$ ipython --no-banner

In [1]: import numpy as np

In [2]: import numpy.linalg as la

In [3]: np.set_printoptions(suppress=True, linewidth=160)

In [4]: M = np.loadtxt("sample6.csv", delimiter=",")

In [5]: M
Out[5]: 
array([[1., 0., 0., 0.],
       [0., 1., 0., 0.],
       [2., 2., 1., 0.],
       [1., 1., 0., 1.]])

In [6]: proj = np.triu(np.array([[-3, 0, 0, -3], [-1, 3, -1, 1], [0, 1, -2, -1], [0, 3, 2, -1]]), 1) + np.eye(4)

In [7]: A2 = proj @ M @ la.inv(proj)

In [8]: A2
Out[8]: 
array([[-2., -3., -3., -9.],
       [-1.,  0., -1., -3.],
       [ 1.,  1.,  2.,  3.],
       [ 1.,  1.,  1.,  4.]])

In [9]: A = np.loadtxt("layer18.csv", delimiter=",")

In [10]: A
Out[10]: 
array([[ 2.22,  3.78, -1.43],
       [ 3.32,  2.21, -2.71],
       [ 3.87,  2.62, -3.67],
       [ 1.9 ,  4.37, -2.77],
       [ 2.78,  3.02, -2.61],
       [ 2.3 ,  0.79, -2.85],
       [ 2.22,  1.79, -2.94],
       [ 1.59,  4.09, -3.48],
       [ 1.58,  3.27, -4.16],
       [ 2.27,  3.68, -3.  ],
       [ 1.62,  3.41, -3.33],
       [ 1.73,  3.87, -2.68],
       [ 2.61,  1.74, -1.31],
       [ 3.11,  3.57, -1.62],
       [ 0.45,  3.77, -4.25],
       [ 2.62,  2.07, -2.84],
       [ 4.  ,  2.58, -1.91],
       [ 2.31,  6.02, -3.38],
       [ 3.14,  3.99, -2.81],
       [ 1.42,  4.68, -3.07],
       [ 3.29,  2.14, -2.52],
       [ 5.33,  2.18, -4.05],
       [ 1.86,  0.6 , -1.05],
       [ 3.28,  2.64, -3.95],
       [ 3.8 ,  0.64, -2.06]])

In [11]: Ac = A - A.mean(axis=0)

In [12]: U, sv, VT = la.svd(Ac, full_matrices=False)

In [13]: print((np.sign(U[:, 0]) == np.sign(U[0, 0])).astype(int))
[1 0 0 1 0 0 0 1 1 1 1 1 0 0 1 0 0 1 1 1 0 0 0 0 0]

In [14]: np.round(np.abs(VT[-1]), 2)
Out[14]: array([0.33, 0.44, 0.83])

In [15]: np.searchsorted(np.cumsum(sv ** 2) / (sv ** 2).sum(), 0.9) + 1
Out[15]: np.int64(3)

In [16]: lab = A[:, 0] > np.median(A[:, 0])

In [17]: r0 = A[lab].mean(axis=0) - A[~lab].mean(axis=0)

In [18]: print(lab.astype(int))
[0 1 1 0 1 0 0 0 0 0 0 0 1 1 0 1 1 0 1 0 1 1 0 1 1]

In [19]: ((A - A.mean(axis=0)) @ r0 > 0).astype(int)
Out[19]: array([0, 1, 1, 0, 1, 1, 1, 0, 0, 0, 0, 0, 1, 1, 0, 1, 1, 0, 0, 0, 1, 1, 1, 1, 1])

In [20]: Z = A[[9, 11]].astype(float)

In [21]: for _ in range(7):
    ...:     lab = la.norm(A[:, None] - Z, axis=-1).argmin(axis=1)
    ...:     Z = np.array([A[lab == j].mean(axis=0) for j in range(2)])
    ...: 

In [22]: lab
Out[22]: array([1, 0, 0, 1, 0, 0, 0, 1, 1, 1, 1, 1, 0, 0, 1, 0, 0, 1, 1, 1, 0, 0, 0, 0, 0])

In [23]: Z.round(2)
Out[23]: 
array([[ 3.17,  2.04, -2.58],
       [ 1.84,  4.08, -3.12]])

In [24]: cov = np.cov(A, rowvar=False)

In [25]: np.round(A.std(axis=0), 2)
Out[25]: array([1.02, 1.29, 0.87])

In [26]: np.round(np.corrcoef(A.T), 2)
Out[26]: 
array([[ 1.  , -0.38,  0.1 ],
       [-0.38,  1.  , -0.33],
       [ 0.1 , -0.33,  1.  ]])

In [27]: print(np.argsort(-A.std(axis=0).round(6), kind="stable"))
[1 0 2]

In [28]: cov.round(2)
Out[28]: 
array([[ 1.08, -0.52,  0.09],
       [-0.52,  1.73, -0.39],
       [ 0.09, -0.39,  0.78]])

In [29]: print(np.argwhere(np.triu(np.abs(np.corrcoef(A.T)) > 0.8, 1)))
[]

In [30]: cov.shape
Out[30]: (3, 3)

In [31]: np.median(A, axis=0)
Out[31]: array([ 2.31,  3.02, -2.84])

In [32]: def softmax(z):
    ...:     e = np.exp(z - z.max(axis=-1, keepdims=True))
    ...:     return e / e.sum(axis=-1, keepdims=True)
    ...: 

In [33]: np.round(softmax(A).sum(axis=1), 2)
Out[33]: array([1., 1., 1., 1., 1., 1., 1., 1., 1., 1., 1., 1., 1., 1., 1., 1., 1., 1., 1., 1., 1., 1., 1., 1., 1.])

In [34]: np.round(softmax(10 * A[6]), 2) + 0
Out[34]: array([0.99, 0.01, 0.  ])

In [35]: att = A @ A.T / np.sqrt(3)

In [36]: np.round(softmax(att)[6] @ A, 2)
Out[36]: array([ 4.14,  3.17, -3.78])

In [37]: print(softmax(att).round(6).argmax(axis=1))
[17 21 21 17 17 21 21 17 17 17 17 17 21 17 17 21 21 17 17 17 21 21 21 21 21]

In [38]: A2 = np.array([[-1, -1], [2, 1], [1, -1], [-1, -2]])

In [39]: Z = np.array([[-2, 2, -1, -1], [3, 0, 3, -3]])

In [40]: mat = A2 @ Z

In [41]: mat
Out[41]: 
array([[-1, -2, -2,  4],
       [-1,  4,  1, -5],
       [-5,  2, -4,  2],
       [-4, -2, -5,  7]])

In [42]: # null space of dimension 2

In [43]: U, sv, VT = la.svd(mat)

In [44]: np.argmax(sv[:-1] / (sv[1:] + 1e-6)) + 1
Out[44]: np.int64(2)

In [45]: sv.round(2) + 0
Out[45]: array([12.8 ,  6.86,  0.  ,  0.  ])

In [46]: A2 = U[:, :2] @ np.diag(sv[:2]) @ VT[:2]

In [47]: la.matrix_rank(mat, rtol=0.05)
Out[47]: np.int64(2)
